>>> import numpy as np
>>> import numpy.linalg as la
>>> np.set_printoptions(precision=2, suppress=True, linewidth=100, sign=" ")
>>> feats = np.array([[0, 0, 0, 0, 0, 0, 0, 0],
...     [-2, -1, 0, 0, 0, 0, 0, 0],
...     [0, 0, 2, 0, 0, 0, 0, 0],
...     [-3, 2, -3, -1, 0, 0, 0, 0],
...     [0, 3, 2, 1, -2, 0, 0, 0],
...     [-3, -3, 2, -3, -1, 3, 0, 0],
...     [-3, -1, -3, -1, 3, 1, 3, 0],
...     [-2, -2, -2, -2, 3, -3, 3, 1]])
>>> la.matrix_rank(feats)
np.int64(7)
>>> feats - feats[0]
array([[ 0,  0,  0,  0,  0,  0,  0,  0],
       [-2, -1,  0,  0,  0,  0,  0,  0],
       [ 0,  0,  2,  0,  0,  0,  0,  0],
       [-3,  2, -3, -1,  0,  0,  0,  0],
       [ 0,  3,  2,  1, -2,  0,  0,  0],
       [-3, -3,  2, -3, -1,  3,  0,  0],
       [-3, -1, -3, -1,  3,  1,  3,  0],
       [-2, -2, -2, -2,  3, -3,  3,  1]])
>>> np.round(la.svd(feats, compute_uv=False), 2) + 0
array([ 9.54,  6.53,  4.82,  3.06,  2.35,  1.35,  0.66,  0.  ])
>>> np.round(la.norm(feats), 2)
np.float64(13.19)
>>> np.unravel_index(np.abs(feats).argmax(), feats.shape)
(np.int64(3), np.int64(0))
>>> feats.shape
(8, 8)
>>> Uu, sig, VT = la.svd(feats)
>>> np.argmax(sig[:-1] / (sig[1:] + 1e-6)) + 1
np.int64(7)
>>> sig.round(2) + 0
array([ 9.54,  6.53,  4.82,  3.06,  2.35,  1.35,  0.66,  0.  ])
>>> Y = Uu[:, :7] @ np.diag(sig[:7]) @ VT[:7]
>>> print(np.round(np.abs(feats - Y).max(), 2))
0.0
>>> print(np.round(la.norm(feats - Y, 2), 2), round(sig[7], 2))
0.0 0.0
>>> round(float(la.norm(feats - Y) / la.norm(feats)), 2)
0.0
>>> W = np.array([[0, 2, 2],
...     [1, 3, 3],
...     [0, 3, 1],
...     [1, 3, 0],
...     [2, 0, 3],
...     [2, 3, 2],
...     [2, 0, 0],
...     [2, 1, 3]])
>>> b = np.array([-3, -2, 3])
>>> hid = np.maximum(feats @ W + b, 0)
>>> (hid > 0).mean(axis=0)
array([ 0.25,  0.25,  0.5 ])
>>> la.matrix_rank(hid)
np.int64(3)
>>> (hid > 0).astype(int)
array([[ 0,  0,  1],
       [ 0,  0,  0],
       [ 0,  1,  1],
       [ 0,  0,  0],
       [ 0,  1,  1],
       [ 0,  0,  0],
       [ 1,  0,  1],
       [ 1,  0,  0]])
>>> hid
array([[  0,   0,   3],
       [  0,   0,   0],
       [  0,   4,   5],
       [  0,   0,   0],
       [  0,  16,   8],
       [  0,   0,   0],
       [  9,   0,   2],
       [  1,   0,   0]])
>>> W2 = np.array([[3, 3, 3], [0, 3, 2], [2, 0, 2]])
>>> (hid @ W2).round(6).argmax(axis=1)
array([ 0,  0,  2,  0,  1,  0,  0,  0])
>>> hid @ W2
array([[  6,   0,   6],
       [  0,   0,   0],
       [ 10,  12,  18],
       [  0,   0,   0],
       [ 16,  48,  48],
       [  0,   0,   0],
       [ 31,  27,  31],
       [  3,   3,   3]])
>>> M = np.load("sample0.npy")
>>> print(M)
[[ 2 -2 -2]
 [-2  2 -2]
 [-2 -2  2]]
>>> np.fft.fft(M[0])
array([-2.+0.j,  4.+0.j,  4.+0.j])
>>> x = np.array([1, 0, 3])
>>> rhs = M @ x
>>> b, lr = np.zeros(3), 1 / la.norm(M, 2) ** 2
>>> for i in range(3):
...     b -= lr * M.T @ (M @ b - rhs)
...     if i % 1 == 0: print(i, round(la.norm(M @ b - rhs), 2))
... 
0 3.46
1 2.6
2 1.95
>>> np.round(la.cond(M), 2)
np.float64(2.0)
>>> print([round(float(la.det(M[:i, :i])), 2) + 0 for i in range(1, 4)])
[2.0, 0.0, -32.0]
>>> m1 = np.load("out11.npy")
>>> m1
array([[ 1.25,  0.2 , -0.33, -0.68,  0.06,  1.36],
       [ 0.85,  0.94,  0.56, -1.18, -0.43, -0.12],
       [ 1.35,  0.7 ,  0.49, -0.16, -0.79,  0.5 ],
       [-0.22,  0.91,  0.59,  0.05, -0.02,  0.59],
       [-0.72,  1.39, -0.68,  0.4 ,  1.19, -0.33]])
>>> G = feats.T @ feats
>>> la.matrix_rank(G)
np.int64(7)
>>> print(np.round(la.svd(feats, compute_uv=False) ** 2, 2) + 0)
[ 90.99  42.65  23.21   9.38   5.52   1.82   0.43   0.  ]
>>> print((feats @ feats.T).shape)
(8, 8)
>>> round(float(la.norm(m1, "nuc")), 2)
8.32
>>> print(round(float(la.norm(m1[4] - m1[0])), 2))
3.27
>>> f, r1 = m1[1], m1[0]
>>> round(float(f @ f), 2)
3.51
>>> p = (f @ r1) / (f @ f) * f
>>> np.round(la.norm(f + r1) ** 2 + la.norm(f - r1) ** 2, 2)
np.float64(15.08)
>>> r1 - p
array([ 0.84, -0.25, -0.6 , -0.12,  0.27,  1.42])
>>> la.matrix_rank(np.outer(f, r1))
np.int64(1)
>>> Y = np.array([[1, -3, -2, 2, -2, 1],
...     [-3, -1, 3, 2, 0, 1],
...     [2, 0, 1, -1, 0, 0],
...     [-1, -2, -1, -1, 3, -1],
...     [-3, -1, 2, 0, 2, 2],
...     [0, -1, 1, 2, 0, 2]])
>>> Y[-1] = Y[0]
>>> A = Y + 0.3 * np.eye(6)
>>> A
array([[ 1.3, -3. , -2. ,  2. , -2. ,  1. ],
       [-3. , -0.7,  3. ,  2. ,  0. ,  1. ],
       [ 2. ,  0. ,  1.3, -1. ,  0. ,  0. ],
       [-1. , -2. , -1. , -0.7,  3. , -1. ],
       [-3. , -1. ,  2. ,  0. ,  2.3,  2. ],
       [ 1. , -3. , -2. ,  2. , -2. ,  1.3]])
>>> print(la.cond(A) > 100)
True
>>> print(np.argsort(-la.norm(A, axis=0).round(6), kind="stable")[:3])
[ 0  2  1]
>>> round(np.log10(la.cond(A)))
2
>>> la.matrix_rank(A, rtol=0.1)
np.int64(5)
>>> Q, r_ = la.qr(A)
>>> Q.shape, r_.shape
((6, 6), (6, 6))
>>> np.abs(np.diag(r_))
array([ 5.07,  4.85,  3.07,  2.65,  0.53,  0.27])
>>> np.round(np.trace(Q @ Q.T), 2)
np.float64(6.0)
>>> print(A.reshape(-1, 2))
[[ 1.3 -3. ]
 [-2.   2. ]
 [-2.   1. ]
 [-3.  -0.7]
 [ 3.   2. ]
 [ 0.   1. ]
 [ 2.   0. ]
 [ 1.3 -1. ]
 [ 0.   0. ]
 [-1.  -2. ]
 [-1.  -0.7]
 [ 3.  -1. ]
 [-3.  -1. ]
 [ 2.   0. ]
 [ 2.3  2. ]
 [ 1.  -3. ]
 [-2.   2. ]
 [-2.   1.3]]
>>> blk = A.reshape(6, 2, -1)
>>> blk[:, 0]
array([[ 1.3, -3. , -2. ],
       [-3. , -0.7,  3. ],
       [ 2. ,  0. ,  1.3],
       [-1. , -2. , -1. ],
       [-3. , -1. ,  2. ],
       [ 1. , -3. , -2. ]])
>>> blk.shape
(6, 2, 3)
>>> print(blk.sum(axis=1))
[[ 3.3 -5.  -1. ]
 [-1.  -0.7  4. ]
 [ 1.   0.   1.3]
 [-1.7  1.  -2. ]
 [-3.   1.3  4. ]
 [ 3.  -5.  -0.7]]
>>> Y = A / np.sqrt((A ** 2).mean(axis=1, keepdims=True))
>>> la.norm(Y, axis=1)
array([ 2.45,  2.45,  2.45,  2.45,  2.45,  2.45])
>>> W = np.array([[1, 3], [-3, 2], [4, -3], [3, -5], [-4, 0], [2, -3]])
>>> b = np.array([1, 0])
>>> hid = np.maximum(m1 @ W + b, 0)
>>> hid
array([[ 0.77,  4.46],
       [ 0.  ,  9.01],
       [ 5.89,  3.28],
       [ 1.82,  0.  ],
       [ 0.  ,  1.65]])
>>> (hid > 0).mean(axis=0)
array([ 0.6,  0.8])
>>> la.matrix_rank(hid)
np.int64(2)
>>> W2 = np.array([[1, 0], [2, 0]])
>>> hid @ W2
array([[  9.69,   0.  ],
       [ 18.02,   0.  ],
       [ 12.45,   0.  ],
       [  1.82,   0.  ],
       [  3.3 ,   0.  ]])
>>> (hid @ W2).round(6).argmax(axis=1)
array([ 0,  0,  0,  0,  0])
